>>> import numpy as np
>>> np.set_printoptions(suppress=True, linewidth=100)
>>> data = np.loadtxt("arr.csv", delimiter=",")
>>> print(data)
[[1. 0. 0. 0.]
 [3. 1. 0. 0.]
 [1. 2. 2. 0.]
 [3. 3. 3. 0.]]
>>> Y = data[0, 0] * data[1:] - np.outer(data[1:, 0], data[0])
>>> print(Y)
[[0. 1. 0. 0.]
 [0. 2. 2. 0.]
 [0. 3. 3. 0.]]
>>> print(np.linalg.matrix_rank(Y), np.linalg.matrix_rank(data))
2 3
>>> t3 = np.stack([Y, 3 * Y, Y[::-1]])
>>> print(np.einsum("bij,cij->bc", t3, t3))
[[ 27.  81.  14.]
 [ 81. 243.  42.]
 [ 14.  42.  27.]]
>>> print((t3 @ Y.T).shape)
(3, 3, 3)
>>> left, sigma, vt = np.linalg.svd(data)
>>> vecs = vt[:(sigma > 1e-8).sum()]
>>> rng = np.random.default_rng(71)
>>> x0 = data[0] + 2 * data[2] + rng.integers(2) * np.eye(4)[2]
>>> print(x0)
[3. 4. 5. 0.]
>>> print(np.round(vecs.T @ vecs, 2) + 0)
[[1. 0. 0. 0.]
 [0. 1. 0. 0.]
 [0. 0. 1. 0.]
 [0. 0. 0. 0.]]
>>> print(round(np.linalg.det(data.T), 2))
0.0
>>> W0 = np.load("data.npy")
>>> print(W0)
[[3 0 0 0 0]
 [3 3 0 0 0]
 [2 3 1 0 0]
 [0 0 1 3 0]
 [2 1 2 1 2]]
>>> u = np.array([-4, -1])
>>> print(np.correlate(W0[0], W0[1], "full"))
[0 0 0 9 9 0 0 0 0]
>>> print(np.convolve(W0[0], u))
[-12  -3   0   0   0   0]
>>> Y = np.array([[2, 1, 3], [0, 3, 2], [3, 2, 2], [0, 3, 3], [0, 0, 1]])
>>> print(np.einsum("ij,ij->i", W0, W0))
[ 9 18 14 10 14]
>>> Y @ W0
Traceback (most recent call last):
  File "<python-input-24>", line 1, in <module>
    Y @ W0
    ~~^~~~
ValueError: matmul: Input operand 1 has a mismatch in its core dimension 0, with gufunc signature (n?,k),(k,m?)->(n?,m?) (size 5 is different from 3)
>>> print(np.einsum("ik,kj->ij", W0, Y))
[[ 6  3  9]
 [ 6 12 15]
 [ 7 13 14]
 [ 3 11 11]
 [10 12 17]]
>>> print(Y.T @ W0.T)
[[ 6  6  7  3 10]
 [ 3 12 13 11 12]
 [ 9 15 14 11 17]]
>>> left, sigma, vt = np.linalg.svd(W0, full_matrices=False)
>>> print(sigma.round(2))
[6.53 3.6  2.31 1.95 0.51]
>>> K = np.load("a.npy")
>>> print(K.round(2))
[[-4.67 -1.79 -0.03]
 [ 0.22 -0.49 -4.97]
 [ 1.78 -4.64  0.54]]
>>> Y = K / np.linalg.norm(K, axis=1, keepdims=True)
>>> cov = Y @ Y.T
>>> print((cov - 2 * np.eye(3)).round(6).argmax(axis=1))
[1 0 0]
>>> print(cov.round(2) + 0)
[[1. 0. 0.]
 [0. 1. 0.]
 [0. 0. 1.]]
>>> print(np.round(np.linalg.norm(Y, axis=1), 2))
[1. 1. 1.]
>>> print((np.abs(cov) > 0.9).astype(int))
[[1 0 0]
 [0 1 0]
 [0 0 1]]
>>> print(np.argwhere(np.triu(np.abs(cov) > 0.95, 1)))
[]
>>> O, vecs = np.linalg.qr(K[:, :1])[0], np.linalg.qr(K[:, 1:])[0]
>>> sigma = np.linalg.svd(O.T @ vecs, compute_uv=False)
>>> print(np.degrees(np.arccos(sigma.clip(0, 1))))
[90.]
>>> print(np.round(np.linalg.norm(O @ O.T - vecs @ vecs.T, 2), 2))
1.0
>>> print(np.round(K @ K.T, 2) + 0)
[[25.  0.  0.]
 [ 0. 25.  0.]
 [ 0.  0. 25.]]
>>> print(np.round(np.linalg.svd(K, compute_uv=False), 2))
[5. 5. 5.]
>>> print(np.round(K.T @ K, 2) + 0)
[[25.  0.  0.]
 [ 0. 25.  0.]
 [ 0.  0. 25.]]
>>> print(round(float(K[:, 1] @ K[:, 0]), 2))
0.0
>>> M = np.load("layer5.npy")
>>> print(M)
[[ 6.24 -1.1   1.94]
 [-0.27 -4.77  4.36]
 [ 1.89 -3.34  3.99]
 [ 5.09 -1.69  2.49]
 [ 1.47 -4.41  2.48]
 [ 3.72 -4.26 -0.61]
 [ 2.47 -3.96  1.87]
 [ 2.84 -4.59  0.05]
 [ 0.45 -4.96  2.9 ]
 [-1.   -5.44  4.13]]
>>> x0 = np.array([-3, 1, -4])
>>> h1 = np.maximum(M @ x0, 0)
>>> print(h1)
[0. 0. 0. 0. 0. 0. 0. 0. 0. 0.]
>>> print(np.maximum(M @ (3 * x0), 0))
[0. 0. 0. 0. 0. 0. 0. 0. 0. 0.]
>>> print(M.T @ h1)
[0. 0. 0.]
>>> print(np.round(np.maximum(M @ x0, 0) - np.maximum(-M @ x0, 0), 2))
[-27.58 -21.4  -24.97 -26.92 -18.74 -12.98 -18.85 -13.31 -17.91 -18.96]
>>> print(np.unique(data.round(6), axis=0).shape)
(4, 4)
>>> print(np.linalg.lstsq(data[:-1].T, data[-1])[2])
3
>>> print(np.round(data @ np.linalg.pinv(data) @ data, 2) + 0)
[[1. 0. 0. 0.]
 [3. 1. 0. 0.]
 [1. 2. 2. 0.]
 [3. 3. 3. 0.]]
>>> labels = rng.permutation(5)
>>> Y = W0[:, labels] * rng.choice([-1, 1], 5)
>>> print(Y)
[[ 0  0  0  0 -3]
 [ 0  0  0  3 -3]
 [ 0  0  1  3 -2]
 [ 3  0  1  0  0]
 [ 1 -2  2  1 -2]]
>>> left, _, vt = np.linalg.svd(W0.T @ Y)
>>> print(np.round(left @ vt, 2) + 0)
[[ 0.  0.  0.  0. -1.]
 [ 0.  0.  0.  1.  0.]
 [ 0.  0.  1.  0.  0.]
 [ 1.  0.  0.  0.  0.]
 [ 0. -1.  0.  0.  0.]]
>>> d = np.linalg.norm(M[:, None] - M[None], axis=-1)
>>> print(np.unravel_index(d.round(6).argmax(), d.shape))
(np.int64(0), np.int64(9))
>>> print(np.flatnonzero(d[0] < d.mean() / 2))
[0 3]
>>> print(d.shape)
(10, 10)
>>> print(d[0].round(6).argsort(kind="stable")[:4])
[0 3 6 5]
>>> print((d + 1e9 * np.eye(10)).round(6).argmin(axis=1))
[3 9 4 0 8 7 4 5 4 1]
>>> A = np.array([[5.0, 0.0, 0.0], [0.0, 5.0, 4.0], [0.0, 4.0, 5.0]])
>>> # equal to its transpose
>>> x0 = np.ones(3)
>>> for _ in range(3):
...     x0 = A @ x0
...     x0 /= np.linalg.norm(x0)
...     print(round(x0 @ A @ x0, 2))
... 
8.47
8.82
8.94
>>> print(np.round(np.linalg.eigvalsh(A)[-1], 2))
9.0
>>> print(np.round(np.linalg.det(A), 2))
45.0
>>> print(np.round(np.sort(np.linalg.eigvals(A).real), 2))
[1. 5. 9.]
>>> print(np.flatnonzero(np.linalg.matrix_power((A != 0) + (A.T != 0) + np.eye(3), 3)[0]))
[0]
>>> print((np.linalg.matrix_power((A != 0) + (A.T != 0) + np.eye(3), 3) > 0).astype(int))
[[1 0 0]
 [0 1 1]
 [0 1 1]]
>>> print(np.round(np.linalg.matrix_power(A, 4), 2))
[[ 625.    0.    0.]
 [   0. 3281. 3280.]
 [   0. 3280. 3281.]]
>>> print(np.round(np.sort(np.abs(np.linalg.eigvals(A))), 2))
[1. 5. 9.]
>>> print(round(np.linalg.det(A), 2))
45.0
>>> print((A + A.T) / 2)
[[5. 0. 0.]
 [0. 5. 4.]
 [0. 4. 5.]]
>>> print(np.allclose(A, A.T))
True
>>> print((A - A.T) / 2)
[[0. 0. 0.]
 [0. 0. 0.]
 [0. 0. 0.]]
>>> Y = np.array([[2, 0, 1, 0], [3, 2, 1, 2], [1, 1, 0, 1], [0, 2, 2, 0]])
>>> Y[-1] = Y[0]
>>> X = Y + 0.05 * np.eye(4)
>>> print(X)
[[2.05 0.   1.   0.  ]
 [3.   2.05 1.   2.  ]
 [1.   1.   0.05 1.  ]
 [2.   0.   1.   0.05]]
>>> labels = rng.permutation(4)
>>> print(labels)
[2 1 0 3]
>>> Y = X[labels][:, labels]
>>> print(np.round(np.sort(np.abs(np.linalg.eigvals(Y))), 2))
[0.05 0.33 0.78 3.7 ]
>>> x0 = np.array([-1, -1, 1, 2])
>>> target = X @ x0
>>> coef, lr = np.zeros(4), 1 / np.linalg.norm(X, 2) ** 2
>>> for i in range(150):
...     coef -= lr * X.T @ (X @ coef - target)
...     if i % 50 == 0: print(i, round(np.linalg.norm(X @ coef - target), 2))
... 
0 1.0
50 0.2
100 0.19
>>> print(coef.round(2))
[-0.42  0.32 -0.12  0.3 ]
>>> proj = np.triu(np.array([[0, 1, 1, 0], [2, 3, 1, 2], [1, 0, 3, 0], [0, 2, 2, 2]]), 1) + np.eye(4)
>>> Y = proj @ X @ np.linalg.inv(proj)
>>> print(np.linalg.matrix_rank(Y))
4
>>> print(Y)
[[ 6.05 -3.   -1.    9.  ]
 [ 8.   -4.95  0.   13.  ]
 [ 1.    0.   -0.95  1.  ]
 [ 2.   -2.    1.    4.05]]
>>> print(Y.sum(axis=0))
[17.05 -9.95 -0.95 27.05]
>>> print(Y.sum(axis=1))
[11.05 16.05  1.05  5.05]
>>> print(np.round(Y.mean(axis=0), 2))
[ 4.26 -2.49 -0.24  6.76]
>>> print(Y.shape)
(4, 4)
>>> print(np.round(np.linalg.svd(Y, compute_uv=False), 2))
[20.24  1.96  0.07  0.02]
>>> print(np.linalg.matrix_rank(Y))
4
>>> left, sigma, vt = np.linalg.svd(X)
>>> print(np.argmax(sigma[:-1] / (sigma[1:] + 1e-6)) + 1)
2
>>> Y = left[:, :2] @ np.diag(sigma[:2]) @ vt[:2]
>>> print(round(np.linalg.norm(X - Y, 2), 2), round(float(sigma[2]), 2))
0.16 0.16
>>> print(round(float(np.abs(X - Y).max()), 2))
0.12
>>> print(np.linalg.matrix_rank(X, rtol=0.05))
2
>>> Y = np.array([[-0.3, 0.4, 0.0],
...     [2.5, -0.3, -1.1],
...     [-0.3, -0.8, -1.2],
...     [-0.5, -0.3, -0.6]])
>>> cent = np.array([[-0.8, 0.9, 1.3, -0.2, 0.1],
...     [-1.7, -1.6, 0.8, 1.4, -1.7],
...     [0.5, 1.3, -0.6, 1.2, -0.4]])
>>> m1 = Y @ cent
>>> print(m1.round(2))
[[-0.44 -0.91 -0.07  0.62 -0.71]
 [-2.04  1.3   3.67 -2.24  1.2 ]
 [ 1.   -0.55 -0.31 -2.5   1.81]
 [ 0.61 -0.75 -0.53 -1.04  0.7 ]]
>>> Y = np.array([[1, 6, 8], [0, 2, 9]])
>>> cent = np.kron(Y, m1)
>>> print(np.linalg.matrix_rank(cent))
6
>>> print(round(float(np.linalg.norm(cent, 2)), 2), round(np.linalg.norm(Y, 2) * np.linalg.norm(m1, 2), 2))
69.45 69.45
>>> ev, vecs = np.linalg.eig(A)
>>> print(np.round(np.sort(np.linalg.eigvals(np.linalg.inv(A))), 2))
[0.11 0.2  1.  ]
>>> print(np.round(np.sort(np.linalg.eigvals(A @ A)), 2))
[ 1. 25. 81.]
>>> print(A @ vecs[:, 0] - ev[0] * vecs[:, 0])
[0. 0. 0.]
>>> print(ev)
[9. 1. 5.]
>>> F = np.loadtxt("dump.csv", delimiter=",")
>>> print(F)
[[1. 0. 0.]
 [0. 0. 1.]
 [0. 1. 0.]]
>>> print(np.linalg.matrix_rank(X, rtol=0.1))
2
>>> print([round(float(x), 2) for x in np.linalg.svd(X, compute_uv=False)[:3]])
[5.23, 2.0, 0.16]
>>> print(np.round(np.abs(np.linalg.svd(X)[2][-1]), 2))
[0.05 0.68 0.09 0.73]
>>> print(np.round(np.linalg.norm(X, 2) / np.linalg.norm(X), 2))
0.93
>>> print(np.linalg.cond(X) > 100)
True
>>> print(np.argsort(-np.linalg.norm(X, axis=0).round(6), kind="stable")[:3])
[0 1 3]
>>> print(F @ F.T)
[[1. 0. 0.]
 [0. 1. 0.]
 [0. 0. 1.]]
>>> print(F.T @ F)
[[1. 0. 0.]
 [0. 1. 0.]
 [0. 0. 1.]]
>>> labels = rng.permutation(3)
>>> print(labels)
[2 1 0]
>>> Y = F[labels][:, labels]
>>> print(np.allclose(Y, F))
False
>>> print(np.round(np.sort(np.abs(np.linalg.eigvals(Y))), 2))
[1. 1. 1.]
>>> x0 = np.array([0, 1, 1])
>>> target = F @ x0
>>> coef, lr = np.zeros(3), 1 / np.linalg.norm(F, 2) ** 2
>>> for i in range(40):
...     coef -= lr * F.T @ (F @ coef - target)
...     if i % 10 == 0: print(i, round(np.linalg.norm(F @ coef - target), 2))
... 
0 0.0
10 0.0
20 0.0
30 0.0
>>> print(round(float(np.linalg.cond(F)), 2))
1.0
>>> print(coef)
[0. 1. 1.]
>>> print(np.all(np.linalg.eigvalsh(F) > 0))
False
